% python3 -q
>>> import numpy as np
>>> import numpy.linalg as la
>>> np.set_printoptions(precision=2, suppress=True, linewidth=140, legacy="1.25")
>>> E = np.array([[1, 1, -1, -1, 1, 1, -1, -1], [1, -1, 1, -1, 1, -1, 1, -1]])
>>> u = np.array([-4, -2])
>>> np.array([np.convolve(row, u, "same") for row in E])
array([[-4, -6,  2,  6, -2, -6,  2,  6],
       [-4,  2, -2,  2, -2,  2, -2,  2]])
>>> rng = np.random.default_rng(71)
>>> B = E + rng.integers(-2, 3, (2, 1)) @ rng.integers(-2, 3, (1, 8))
>>> B
array([[ 1,  1, -1,  1, -1,  3,  1, -3],
       [ 1, -1,  1, -2,  2, -2,  0,  0]])
>>> np.abs(B - E).sum(axis=1)
array([10,  5])
>>> la.matrix_rank(B - E, tol=1e-8)
1
>>> B - E
array([[ 0,  0,  0,  2, -2,  2,  2, -2],
       [ 0,  0,  0, -1,  1, -1, -1,  1]])
>>> la.norm(E, axis=1)
array([2.83, 2.83])
>>> np.round(la.norm(E, 1), 2), round(la.norm(E, np.inf), 2)
(2.0, 8.0)
>>> np.round(la.norm(E, 2), 2)
2.83
>>> la.norm(E, axis=1).argmax()
0
>>> round(la.norm(E) ** 2 / la.norm(E, 2) ** 2, 2)
2.0
>>> K = np.load("arr.npy")
>>> K
array([[  0.7 ,   0.6 ,   1.1 ,  -0.4 ,   0.1 ,   3.37],
       [  1.2 ,   0.5 ,  -1.7 ,  -1.4 ,   1.5 ,   2.84],
       [  1.7 ,  -0.1 ,  -1.7 ,  -0.3 ,  -0.1 ,  -0.74],
       [ -2.  ,  -0.2 ,   0.7 ,  -0.8 ,   0.2 ,  -0.94],
       [ -1.  ,   0.3 ,  -1.3 ,   1.1 ,   0.2 ,   1.46],
       [ -0.6 ,   0.4 ,  -0.1 ,  -0.2 ,   1.3 ,   2.13],
       [ -0.1 ,   0.  ,  -0.1 ,   0.6 ,  -0.8 ,  -0.51],
       [  0.5 ,  -2.8 ,   1.4 ,  -0.9 ,   1.  , -14.03],
       [ -0.1 ,   0.3 ,  -0.3 ,  -1.4 ,   0.2 ,   1.94],
       [ -0.1 ,   0.8 ,  -0.9 ,   0.7 ,   0.7 ,   4.2 ],
       [ -0.7 ,   0.2 ,   0.7 ,   0.3 ,   0.1 ,   0.68],
       [  1.  ,  -0.1 ,   1.2 ,  -1.9 ,   0.9 ,  -0.48],
       [  1.4 ,  -1.1 ,  -1.6 ,   1.6 ,  -0.3 ,  -5.47],
       [ -1.3 ,   1.1 ,  -0.6 ,  -1.3 ,   0.  ,   5.81],
       [  2.  ,   0.7 ,   0.1 ,   0.5 ,  -0.2 ,   3.4 ],
       [ -0.5 ,  -0.8 ,  -0.8 ,   0.  ,   0.6 ,  -4.47],
       [  2.2 ,  -0.4 ,   1.1 ,  -0.6 ,   0.7 ,  -2.3 ],
       [  0.3 ,   0.4 ,   0.1 ,  -0.2 ,   0.3 ,   2.09]])
>>> la.matrix_rank(K, rtol=0.1)
5
>>> np.argsort(-la.norm(K, axis=0).round(6), kind="stable")[:3]
array([5, 0, 2])
>>> round(np.log10(la.cond(K)))
2
>>> np.round(la.norm(K, 2) / la.norm(K), 2)
0.92
>>> Xc = (K - K.mean(axis=0)) / K.std(axis=0)
>>> np.argwhere(np.abs(Xc) > 2)
array([[ 1,  4],
       [ 6,  4],
       [ 7,  1],
       [ 7,  5],
       [12,  3]])
>>> Xc.std(axis=0)
array([1., 1., 1., 1., 1., 1.])
>>> b = la.lstsq(np.delete(Xc, 4, axis=1), Xc[:, 4])[0]
>>> b
array([ 0.03, -3.84, -0.1 , -0.44,  3.68])
>>> B = K + rng.integers(-2, 3, (18, 5)) @ rng.integers(-2, 3, (5, 6))
>>> B
array([[  4.7 ,  -1.4 ,   1.1 ,  -2.4 ,  -5.9 ,   7.37],
       [  5.2 ,  -1.5 ,   0.3 ,  -1.4 ,   2.5 ,   9.84],
       [ -1.3 ,   0.9 ,  -1.7 ,   0.7 ,   7.9 ,  -0.74],
       [ -4.  ,  -0.2 ,  -3.3 ,  -4.8 ,  -2.8 ,  -2.94],
       [  1.  ,  -0.7 ,  -1.3 ,   0.1 ,  -5.8 ,  -0.54],
       [  2.4 ,   1.4 ,   5.9 ,   6.8 ,   0.3 ,   1.13],
       [ -3.1 ,  -2.  , -12.1 , -13.4 ,  -1.8 ,   5.49],
       [  3.5 ,  -5.8 ,  -0.6 ,  -5.9 ,  -1.  , -11.03],
       [  0.9 ,  -0.7 ,  -0.3 ,  -2.4 ,   3.2 ,   7.94],
       [ -1.1 ,   3.8 ,   5.1 ,   9.7 ,  -1.3 ,  -4.8 ],
       [ -0.7 ,   1.2 ,   2.7 ,   3.3 ,   3.1 ,   1.68],
       [  0.  ,   0.9 ,   5.2 ,   3.1 ,   7.9 ,  -0.48],
       [ -0.6 ,   0.9 ,   0.4 ,   5.6 ,  -0.3 , -12.47],
       [  7.7 ,   0.1 ,  11.4 ,   9.7 ,  -5.  ,   5.81],
       [ -1.  ,   0.7 ,  -1.9 ,  -1.5 ,   5.8 ,   2.4 ],
       [ -3.5 ,   2.2 ,   3.2 ,   7.  ,   2.6 , -12.47],
       [ -5.8 ,   1.6 ,  -6.9 ,  -6.6 ,   4.7 ,  -6.3 ],
       [ -7.7 ,   1.4 ,  -9.9 ,  -9.2 ,   5.3 ,   1.09]])
>>> B - K
array([[  4.,  -2.,   0.,  -2.,  -6.,   4.],
       [  4.,  -2.,   2.,   0.,   1.,   7.],
       [ -3.,   1.,   0.,   1.,   8.,   0.],
       [ -2.,   0.,  -4.,  -4.,  -3.,  -2.],
       [  2.,  -1.,   0.,  -1.,  -6.,  -2.],
       [  3.,   1.,   6.,   7.,  -1.,  -1.],
       [ -3.,  -2., -12., -14.,  -1.,   6.],
       [  3.,  -3.,  -2.,  -5.,  -2.,   3.],
       [  1.,  -1.,   0.,  -1.,   3.,   6.],
       [ -1.,   3.,   6.,   9.,  -2.,  -9.],
       [  0.,   1.,   2.,   3.,   3.,   1.],
       [ -1.,   1.,   4.,   5.,   7.,   0.],
       [ -2.,   2.,   2.,   4.,   0.,  -7.],
       [  9.,  -1.,  12.,  11.,  -5.,   0.],
       [ -3.,   0.,  -2.,  -2.,   6.,  -1.],
       [ -3.,   3.,   4.,   7.,   2.,  -8.],
       [ -8.,   2.,  -8.,  -6.,   4.,  -4.],
       [ -8.,   1., -10.,  -9.,   5.,  -1.]])
>>> np.abs(B - K).sum(axis=1)
array([18., 16., 13., 15., 12., 19., 38., 18., 12., 30., 10., 18., 17., 38., 14., 27., 32., 34.])
>>> la.matrix_rank(B - K, tol=1e-8)
5
>>> X = np.load("mat.npy")
>>> X
array([[ 1, -1],
       [ 1,  0],
       [ 1,  1],
       [ 1,  2],
       [ 1,  3],
       [ 1,  4],
       [ 1,  5]])
>>> q, vecs = la.qr(X[:, :1])[0], la.qr(X[:, 1:])[0]
>>> sigma = la.svd(q.T @ vecs, compute_uv=False)
>>> (sigma > 0.9).sum()
0
>>> sigma
array([0.71])
>>> np.degrees(np.arccos(sigma.clip(0, 1)))
array([45.])
>>> round(float(la.norm(q @ q.T - vecs @ vecs.T, 2)), 2)
0.71
>>> x = np.array([-2, 2])
>>> target = X @ x
>>> target
array([-4, -2,  0,  2,  4,  6,  8])
>>> target = target + 0.1 * rng.normal(size=7)
>>> target
array([-4.03, -2.08, -0.01,  1.93,  3.96,  5.92,  8.06])
>>> b, *_ = la.lstsq(X, target)
>>> np.round(X.T @ (target - X @ b), 2) + 0
array([0., 0.])
>>> round(la.norm(target - X @ b), 2)
0.11
>>> B = np.c_[X[:, :1] @ np.array([[2]]), np.array([0, 2, 2, 0, 0, 1, 2])]
>>> B
array([[2, 0],
       [2, 2],
       [2, 2],
       [2, 0],
       [2, 0],
       [2, 1],
       [2, 2]])
>>> la.norm(la.qr(X)[0].T @ B, axis=0) ** 2 / ((B ** 2).sum(axis=0) + 1e-12)
array([1.  , 0.55])
>>> np.round(la.lstsq(X, B[:, 0])[0], 2) + 0
array([2., 0.])
>>> la.matrix_rank(np.c_[X, B])
3
>>> lab = rng.permutation(2)
>>> B = X[:, lab] * rng.choice([-1, 1], 2)
>>> B
array([[ 1, -1],
       [ 0, -1],
       [-1, -1],
       [-2, -1],
       [-3, -1],
       [-4, -1],
       [-5, -1]])
>>> left, _, Vh = la.svd(X.T @ B)
>>> np.round(la.lstsq(X, B)[0], 2) + 0
array([[ 0., -1.],
       [-1.,  0.]])
>>> C2 = X.T @ X
>>> la.eigvalsh(C2)[::-1]
array([59.72,  3.28])
>>> la.svd(X, compute_uv=False) ** 2
array([59.72,  3.28])
>>> (X @ X.T).shape
(7, 7)
>>> np.trace(C2), (X ** 2).sum()
(63, 63)
>>> th = np.sort(rng.uniform(-2, 2, 15))
>>> F = np.c_[th, th ** 2, th ** 3] @ np.array([[6, 8, 3], [2, 0, 9], [7, 6, 7]])
>>> F
array([[-50.31, -54.5 , -20.1 ],
       [-34.88, -39.12, -11.34],
       [-18.08, -21.76,  -3.37],
       [ -8.79, -11.47,  -0.5 ],
       [ -8.37, -10.98,  -0.42],
       [ -6.84,  -9.15,  -0.19],
       [ -4.63,  -6.4 ,  -0.07],
       [ -3.1 ,  -4.37,  -0.15],
       [ -1.43,  -2.01,  -0.3 ],
       [ -1.01,  -1.4 ,  -0.29],
       [  7.54,   7.62,   8.86],
       [ 20.43,  18.52,  26.32],
       [ 41.38,  35.73,  53.91],
       [ 45.27,  38.91,  58.94],
       [ 60.85,  51.64,  78.88]])
>>> B = np.c_[F[:, :2] @ np.array([[0, 3], [2, 0]]), np.array([-3, 1, -1, 3, 0, 3, 2, 2, -2, 1, 1, 2, -2, 3, 2])]
>>> B
array([[-109.  , -150.92,   -3.  ],
       [ -78.24, -104.63,    1.  ],
       [ -43.52,  -54.25,   -1.  ],
       [ -22.94,  -26.38,    3.  ],
       [ -21.96,  -25.12,    0.  ],
       [ -18.3 ,  -20.52,    3.  ],
       [ -12.8 ,  -13.89,    2.  ],
       [  -8.74,   -9.29,    2.  ],
       [  -4.03,   -4.29,   -2.  ],
       [  -2.81,   -3.02,    1.  ],
       [  15.24,   22.62,    1.  ],
       [  37.05,   61.29,    2.  ],
       [  71.47,  124.15,   -2.  ],
       [  77.83,  135.82,    3.  ],
       [ 103.27,  182.56,    2.  ]])
>>> la.matrix_rank(np.c_[F, B])
4
>>> lab = B[:, 0] > np.median(B[:, 0])
>>> u = B[lab].mean(axis=0) - B[~lab].mean(axis=0)
>>> round((((B - B.mean(axis=0)) @ u > 0) == lab).mean(), 2)
0.87
>>> ((B - B.mean(axis=0)) @ u > 0).astype(int)
array([0, 0, 0, 0, 0, 0, 0, 0, 0, 0, 1, 1, 1, 1, 1])
